$ python -q
>>> import numpy as np
>>> np.set_printoptions(precision=3, suppress=True, linewidth=200, floatmode="fixed")
>>> m1 = np.load("m.npy")
>>> m1
array([[-0.600,  0.300,  1.300],
       [-0.653,  0.206,  1.317]])
>>> [round(float(x), 3) for x in np.linalg.svd(m1, compute_uv=False)[:3]]
[2.083, 0.076]
>>> feats = np.loadtxt("w.csv", delimiter=",")
>>> feats
array([[ 1.000,  1.000, -1.000, -1.000,  1.000,  1.000, -1.000, -1.000],
       [ 1.000,  1.000,  1.000,  1.000,  1.000,  1.000,  1.000,  1.000],
       [ 1.000,  1.000,  1.000,  1.000, -1.000, -1.000, -1.000, -1.000]])
>>> W = np.array([[1, 3, 2, 1, -2, 0],
...     [-1, 3, 3, -3, 1, -1],
...     [0, 2, -3, 0, -2, 1],
...     [1, 3, 1, 3, 0, 1],
...     [-2, -3, 2, -2, -2, -2],
...     [-3, 0, -1, -3, 1, 3],
...     [-1, 3, 0, -3, 3, -2],
...     [-2, 0, -2, 0, 2, -1]])
>>> beta = np.array([-1, -1, -2, -2, -1, -3])
>>> H = np.maximum(feats @ W + beta, 0)
>>> (H > 0).mean(axis=0)
array([0.333, 0.667, 0.667, 0.333, 0.000, 0.000])
>>> (H > 0).astype(int)
array([[0, 0, 1, 0, 0, 0],
       [0, 1, 0, 0, 0, 0],
       [1, 1, 1, 1, 0, 0]])
>>> W2 = np.array([[-1, 1], [1, 0], [2, -2], [-2, -1], [-2, -2], [-2, 1]])
>>> H @ W2
array([[ 16.000, -16.000],
       [ 10.000,   0.000],
       [ -8.000,  -3.000]])
>>> out = np.array([[0, 2], [1, 2], [0, 2], [2, 1], [0, 0], [0, 2], [2, 0], [0, 2]])
>>> np.einsum("ik,kj->ij", feats, out)
array([[-3.000,  1.000],
       [ 5.000, 11.000],
       [ 1.000,  3.000]])
>>> np.einsum("ik,kj->ji", feats, out)
array([[-3.000,  5.000,  1.000],
       [ 1.000, 11.000,  3.000]])
>>> feats @ out
array([[-3.000,  1.000],
       [ 5.000, 11.000],
       [ 1.000,  3.000]])
>>> t3 = np.stack([feats, 2 * feats, feats[::-1]])
>>> np.linalg.matrix_rank(t3.reshape(3, -1))
np.int64(2)
>>> (t3 @ feats.T).shape
(3, 3, 3)
>>> np.linalg.matrix_rank(t3)
array([3, 3, 3])
>>> np.linalg.norm(t3, axis=(1, 2))
array([4.899, 9.798, 4.899])
>>> np.einsum("bij,cij->bc", t3, t3)
array([[24.000, 48.000,  8.000],
       [48.000, 96.000, 16.000],
       [ 8.000, 16.000, 24.000]])
>>> t3.sum(axis=0)
array([[ 4.000,  4.000, -2.000, -2.000,  2.000,  2.000, -4.000, -4.000],
       [ 4.000,  4.000,  4.000,  4.000,  4.000,  4.000,  4.000,  4.000],
       [ 4.000,  4.000,  2.000,  2.000, -2.000, -2.000, -4.000, -4.000]])
>>> t3.shape
(3, 3, 8)
>>> th = np.radians(72)
>>> Rm = np.eye(8)
>>> Rm[0, 0] = Rm[6, 6] = np.cos(th)
>>> Rm[0, 6], Rm[6, 0] = -np.sin(th), np.sin(th)
>>> Rm
array([[ 0.309,  0.000,  0.000,  0.000,  0.000,  0.000, -0.951,  0.000],
       [ 0.000,  1.000,  0.000,  0.000,  0.000,  0.000,  0.000,  0.000],
       [ 0.000,  0.000,  1.000,  0.000,  0.000,  0.000,  0.000,  0.000],
       [ 0.000,  0.000,  0.000,  1.000,  0.000,  0.000,  0.000,  0.000],
       [ 0.000,  0.000,  0.000,  0.000,  1.000,  0.000,  0.000,  0.000],
       [ 0.000,  0.000,  0.000,  0.000,  0.000,  1.000,  0.000,  0.000],
       [ 0.951,  0.000,  0.000,  0.000,  0.000,  0.000,  0.309,  0.000],
       [ 0.000,  0.000,  0.000,  0.000,  0.000,  0.000,  0.000,  1.000]])
>>> out = feats @ Rm.T
>>> np.abs(out - feats).max(axis=0)
array([1.642, 0.000, 0.000, 0.000, 0.000, 0.000, 1.642, 0.000])
>>> round(np.linalg.det(Rm), 3), round(np.trace(Rm), 3)
(np.float64(1.0), np.float64(6.618))
>>> np.allclose(np.linalg.norm(feats, axis=1), np.linalg.norm(out, axis=1))
True
>>> np.linalg.svd(feats, compute_uv=False), np.linalg.svd(out, compute_uv=False)
(array([2.828, 2.828, 2.828]), array([2.828, 2.828, 2.828]))
>>> X = np.load("arr.npy")
>>> X
array([[0, 0, 0, 1],
       [0, 1, 0, 0],
       [0, 0, 1, 0],
       [1, 0, 0, 0]])
>>> # a transition matrix
>>> f = np.array([-1, 4, 3])
>>> np.correlate(X[2], X[0], "full")
array([0, 0, 1, 0, 0, 0, 0])
>>> np.polyval(f, X[2])
array([3, 3, 6, 3])
>>> np.convolve(X[2], f)
array([ 0,  0, -1,  4,  3,  0])
>>> np.cross(X[2, :3], X[0, :3])
array([0, 0, 0])
>>> vals, evecs = np.linalg.eig(X)
>>> np.sort(np.linalg.eigvals(X.T))
array([-1.000,  1.000,  1.000,  1.000])
>>> vals
array([ 1.000, -1.000,  1.000,  1.000])
>>> np.sort(np.linalg.eigvals(np.linalg.inv(X)))
array([-1.000,  1.000,  1.000,  1.000])
>>> vec = np.array([0, -3, 1, -3])
>>> target = X @ vec
>>> beta, lr = np.zeros(4), 1 / np.linalg.norm(X, 2) ** 2
>>> for i in range(5):
...     beta -= lr * X.T @ (X @ beta - target)
...     if i % 1 == 0: print(i, round(np.linalg.norm(X @ beta - target), 3))
... 
0 0.0
1 0.0
2 0.0
3 0.0
4 0.0
>>> round(float(np.linalg.cond(X)), 3)
1.0
>>> f, g = feats[0], feats[1]
>>> f @ g
np.float64(0.0)
>>> pr = (f @ g) / (f @ f) * f
>>> np.outer(f, g)
array([[ 1.000,  1.000,  1.000,  1.000,  1.000,  1.000,  1.000,  1.000],
       [ 1.000,  1.000,  1.000,  1.000,  1.000,  1.000,  1.000,  1.000],
       [-1.000, -1.000, -1.000, -1.000, -1.000, -1.000, -1.000, -1.000],
       [-1.000, -1.000, -1.000, -1.000, -1.000, -1.000, -1.000, -1.000],
       [ 1.000,  1.000,  1.000,  1.000,  1.000,  1.000,  1.000,  1.000],
       [ 1.000,  1.000,  1.000,  1.000,  1.000,  1.000,  1.000,  1.000],
       [-1.000, -1.000, -1.000, -1.000, -1.000, -1.000, -1.000, -1.000],
       [-1.000, -1.000, -1.000, -1.000, -1.000, -1.000, -1.000, -1.000]])
>>> np.round(np.linalg.norm(f + g) ** 2 + np.linalg.norm(f - g) ** 2, 3)
np.float64(32.0)
>>> E = np.load("run1.npy")
>>> E
array([[ 2, -1],
       [ 6, -3],
       [-2,  1],
       [-6,  3]])
>>> # rank 1
>>> left, sv, Vt = np.linalg.svd(E, full_matrices=False)
>>> np.round(Vt @ Vt.T, 3) + 0
array([[1.000, 0.000],
       [0.000, 1.000]])
>>> np.round(sv / sv[0], 3) + 0
array([1.000, 0.000])
>>> np.round(left.T @ left, 3) + 0
array([[1.000, 0.000],
       [0.000, 1.000]])
>>> sv.round(3) + 0
array([10.000,  0.000])
>>> np.cumsum(sv ** 2) / np.sum(sv ** 2)
array([1.000, 1.000])
>>> (sv > 1e-8).sum()
np.int64(1)
>>> out = E / np.sqrt((E ** 2).mean(axis=1, keepdims=True))
>>> out[0]
array([ 1.265, -0.632])
>>> np.linalg.matrix_rank(out) == np.linalg.matrix_rank(E)
np.True_
>>> np.linalg.norm(out, axis=1)
array([1.414, 1.414, 1.414, 1.414])
>>> np.argsort(-np.linalg.norm(E, axis=0).round(6), kind="stable")[:3]
array([0, 1])
>>> np.round(np.linalg.norm(E, 2) / np.linalg.norm(E), 3)
np.float64(1.0)
>>> [round(float(x), 3) for x in np.linalg.svd(E, compute_uv=False)[:3]]
[10.0, 0.0]
>>> np.abs(np.diag(np.linalg.qr(E)[1])) > 1e-9
array([ True, False])
>>> np.unique(E.round(6), axis=0).shape
(4, 2)
>>> round(np.trace(np.linalg.pinv(E) @ E), 3)
np.float64(1.0)
>>> K = np.load("block7.npy")
>>> K
array([[-0.449, -0.826, -0.194,  0.279],
       [ 0.584, -0.038, -0.026,  0.810],
       [ 0.674, -0.501, -0.171, -0.515],
       [-0.045,  0.256, -0.966,  0.013]])
>>> # orthonormal columns
>>> Q, Rm = np.linalg.qr(K)
>>> np.round(Q.T @ Q, 3) + 0
array([[1.000, 0.000, 0.000, 0.000],
       [0.000, 1.000, 0.000, 0.000],
       [0.000, 0.000, 1.000, 0.000],
       [0.000, 0.000, 0.000, 1.000]])
>>> np.allclose(Rm.T @ Rm, K.T @ K)
True
>>> np.trace(Q @ Q.T)
np.float64(4.0)
>>> round(float(abs(Rm[0, 0])), 3), round(float(np.linalg.norm(K[:, 0])), 3)
(1.0, 1.0)
>>> f = np.array([-3, 4, -3])
>>> np.cross(K[0, :3], K[1, :3])
array([ 0.014, -0.125,  0.500])
>>> np.polyval(f, K[0])
array([-5.404, -8.351, -3.889, -2.117])
>>> arr = np.load("layer12.npy")
>>> arr
array([[ 9,  6, 15,  6],
       [ 6,  5, 11,  7],
       [15, 11, 26, 13],
       [ 6,  7, 13, 29]])
>>> # symmetric
>>> vals, evecs = np.linalg.eigh(arr)
>>> np.round(evecs.T @ evecs, 3) + 0
array([[1.000, 0.000, 0.000, 0.000],
       [0.000, 1.000, 0.000, 0.000],
       [0.000, 0.000, 1.000, 0.000],
       [0.000, 0.000, 0.000, 1.000]])
>>> vals.sum(), np.trace(arr)
(np.float64(69.0), np.int64(69))
>>> vals.round(3) + 0
array([ 0.000,  0.480, 17.718, 50.802])
>>> np.linalg.eigvalsh(arr + 4 * np.eye(4))
array([ 4.000,  4.480, 21.718, 54.802])
>>> np.linalg.cond(arr) > 100
np.True_
>>> np.linalg.matrix_rank(arr, rtol=0.1)
np.int64(2)
>>> vec = np.array([2, 2, 1, 3])
>>> K.T @ (K @ vec)
array([2.000, 2.000, 1.000, 3.000])
>>> np.linalg.norm(arr, axis=1)
array([19.442, 15.199, 34.511, 33.091])
>>> round(np.linalg.norm(arr[1] - arr[0]), 3)
np.float64(5.196)
>>> round(float(np.linalg.norm(arr[1], 1)), 3), round(float(np.linalg.norm(arr[1], np.inf)), 3)
(29.0, 11.0)
>>> arr[1] @ arr[0]
np.int64(291)
>>> np.round(np.linalg.norm(arr) ** 2 / np.linalg.norm(arr, 2) ** 2, 3)
np.float64(1.122)
>>> r = np.linalg.matrix_rank(arr)
>>> r
np.int64(3)
>>> ns = np.linalg.svd(arr)[2][r:].T
>>> np.round(arr @ ns, 3) + 0
array([[0.000],
       [0.000],
       [0.000],
       [0.000]])
>>> np.round(ns @ ns.T, 3) + 0
array([[ 0.333,  0.333, -0.333,  0.000],
       [ 0.333,  0.333, -0.333,  0.000],
       [-0.333, -0.333,  0.333,  0.000],
       [ 0.000,  0.000,  0.000,  0.000]])
>>> [int(np.linalg.matrix_rank(arr[:i])) for i in range(1, len(arr) + 1)]
[1, 2, 2, 3]
>>> M = np.loadtxt("a.csv", delimiter=",")
>>> M
array([[ 0.593, -0.456,  0.182],
       [-0.456,  0.351, -0.140],
       [ 0.182, -0.140,  0.056]])
>>> left, sv, Vt = np.linalg.svd(M)
>>> sv.round(3) + 0
array([1.000, 0.000, 0.000])
>>> np.argmax(sv[:-1] / (sv[1:] + 1e-6)) + 1
np.int64(1)
>>> out = left[:, :1] @ np.diag(sv[:1]) @ Vt[:1]
>>> np.linalg.matrix_rank(M, rtol=0.05)
np.int64(1)
>>> round(np.abs(M - out).max(), 3)
np.float64(0.0)
>>> round(np.linalg.norm(M - out) / np.linalg.norm(M), 3)
np.float64(0.0)
>>> round(np.linalg.det(2 * M), 3), round(np.linalg.det(M), 3)
(np.float64(0.0), np.float64(0.0))
>>> np.round(np.einsum("ii->", M), 3)
np.float64(1.0)
>>> round(np.einsum("ij,ji->", M, M), 3)
np.float64(1.0)
>>> np.round(np.poly(M), 3) + 0
array([ 1.000, -1.000,  0.000,  0.000])
>>> vec = np.array([5, 2, 8])
>>> np.linalg.eigvalsh(2 * M - np.eye(3))
array([-1.000, -1.000,  1.000])
>>> round((vec - M @ vec) @ (M @ vec), 3)
np.float64(-0.0)
>>> M @ M @ vec
array([ 3.512, -2.702,  1.081])
>>> F = -3 * np.eye(3) + np.eye(3, k=1)
>>> F
array([[-3.000,  1.000,  0.000],
       [ 0.000, -3.000,  1.000],
       [ 0.000,  0.000, -3.000]])
>>> # triangular: eigenvalues sit on the diagonal
>>> Q, evecs = np.linalg.qr(X[:, :2])[0], np.linalg.qr(X[:, 2:])[0]
>>> sv = np.linalg.svd(Q.T @ evecs, compute_uv=False)
>>> round(np.linalg.norm(Q @ Q.T - evecs @ evecs.T, 2), 3)
np.float64(1.0)
>>> (sv > 0.9).sum()
np.int64(0)
>>> sv
array([0.000, 0.000])
>>> Q, evecs = np.linalg.qr(F[:, :1])[0], np.linalg.qr(F[:, 1:])[0]
>>> sv = np.linalg.svd(Q.T @ evecs, compute_uv=False)
>>> (sv > 0.9).sum()
np.int64(0)
>>> round(np.linalg.norm(Q @ Q.T - evecs @ evecs.T, 2), 3)
np.float64(1.0)
>>> sv
array([0.331])
>>> out = F / np.linalg.norm(F, axis=1, keepdims=True)
>>> gram = out @ out.T
>>> (gram - 2 * np.eye(3)).round(6).argmax(axis=1)
array([2, 0, 0])
>>> (np.abs(gram) > 0.9).astype(int)
array([[1, 0, 0],
       [0, 1, 0],
       [0, 0, 1]])
>>> np.argwhere(np.triu(np.abs(gram) > 0.95, 1))
array([], shape=(0, 2), dtype=int64)
>>> np.linalg.norm(out, axis=1)
array([1.000, 1.000, 1.000])
>>> t3 = np.stack([F, -2 * F, F[::-1]])
>>> np.einsum("bij,cij->bc", t3, t3)
array([[ 29.000, -58.000,  10.000],
       [-58.000, 116.000, -20.000],
       [ 10.000, -20.000,  29.000]])
>>> np.linalg.det(t3)
array([-27.000, 216.000,  27.000])
>>> np.linalg.matrix_rank(t3)
array([3, 3, 3])
>>> t3.sum(axis=0)
array([[ 3.000, -1.000, -3.000],
       [ 0.000,  0.000,  0.000],
       [-3.000,  1.000,  3.000]])
>>> P = np.triu(np.array([[2, 1, 0], [2, 0, 0], [3, 1, 0]]), 1) + np.eye(3)
>>> out = P @ F @ np.linalg.inv(P)
>>> np.trace(out), np.trace(F)
(np.float64(-9.0), np.float64(-9.0))
>>> out
array([[-3.000,  1.000,  1.000],
       [ 0.000, -3.000,  1.000],
       [ 0.000,  0.000, -3.000]])
>>> np.poly(out)
array([ 1.000,  9.000, 27.000, 27.000])
>>> round(float(np.linalg.det(out)), 3)
-27.0
